$ python3 -q
>>> import numpy as np
>>> import numpy.linalg as la
>>> np.set_printoptions(suppress=True, linewidth=140)
>>> m1 = np.array([[-7, 1, 1, -3, -3],
...     [0, 12, -2, 3, 1],
...     [-3, -3, -10, 0, 0],
...     [-2, 1, 0, 20, 0],
...     [0, -1, -2, 3, -19]])
>>> A2 = np.array([[1, 0, 0], [2, 3, 1], [1, 0, 3], [0, 2, 0], [0, 0, 3]])
>>> print(A2.T @ m1.T)
[[ -4  22 -19   0  -4]
 [ -3  42  -9  43   3]
 [ -5   9 -33   1 -64]]
>>> np.einsum("ik,kj->ji", m1, A2)
array([[ -4,  22, -19,   0,  -4],
       [ -3,  42,  -9,  43,   3],
       [ -5,   9, -33,   1, -64]])
>>> np.einsum("ik,kj->ij", m1, A2)
array([[ -4,  -3,  -5],
       [ 22,  42,   9],
       [-19,  -9, -33],
       [  0,  43,   1],
       [ -4,   3, -64]])
>>> la.matrix_rank(m1 @ A2)
np.int64(3)
>>> np.einsum("ij,ij->i", m1, m1)
array([ 69, 158, 118, 405, 375])
>>> x = np.array([0, -1, 5, 4, 2])
>>> la.norm(m1 @ x) <= la.norm(m1, 2) * la.norm(x) + 1e-9
np.True_
>>> (m1 @ x).argmax()
np.int64(3)
>>> m1 @ x
array([-14,  -8, -47,  79, -35])
>>> m1 @ np.eye(5)[4]
array([ -3.,   1.,   0.,   0., -19.])
>>> data = np.load("mat.npy")
>>> data
array([[ 0.52, -1.46,  0.74],
       [-0.24, -0.08, -0.88],
       [ 1.08,  0.01,  3.71],
       [ 0.72, -0.46,  2.14]])
>>> # rows and columns are dependent
>>> W = np.array([[2, 4, 1, 2, 1, 5],
...     [0, 1, 0, 1, 0, 1],
...     [4, 4, 5, 3, 5, 5],
...     [3, 1, 2, 1, 2, 2],
...     [3, 2, 3, 1, 0, 2]])
>>> b = np.array([3, 1, 3, 1, 0, -3])
>>> hid = np.maximum(m1 @ W + b, 0)
>>> la.matrix_rank(hid)
np.int64(2)
>>> Z = np.array([[9, 6, 7],
...     [-6, -9, 5],
...     [5, 4, 9],
...     [5, 1, -5],
...     [6, -1, 0],
...     [2, 9, -3]])
>>> print(hid @ Z)
[[   0    0    0]
 [  82   34   41]
 [   0    0    0]
 [1026  624  678]
 [   0    0    0]]
>>> rank = la.matrix_rank(data)
>>> print(rank)
2
>>> null = la.svd(data)[2][rank:].T
>>> np.round(data @ null, 2) + 0
array([[0.],
       [0.],
       [0.],
       [0.]])
>>> print(np.allclose(data @ null, 0))
True
>>> null.shape
(3, 1)
>>> print(np.round(null @ null.T, 2))
[[ 0.89  0.18 -0.26]
 [ 0.18  0.04 -0.05]
 [-0.26 -0.05  0.08]]
>>> Uu, s, Vh = la.svd(data)
>>> s.round(2) + 0
array([4.67, 1.48, 0.  ])
>>> A2 = Uu[:, :2] @ np.diag(s[:2]) @ Vh[:2]
>>> print(A2.round(2))
[[ 0.52 -1.46  0.74]
 [-0.24 -0.08 -0.88]
 [ 1.08  0.01  3.71]
 [ 0.72 -0.46  2.14]]
>>> print(la.matrix_rank(A2))
2
>>> round(float(np.abs(data - A2).max()), 2)
0.0
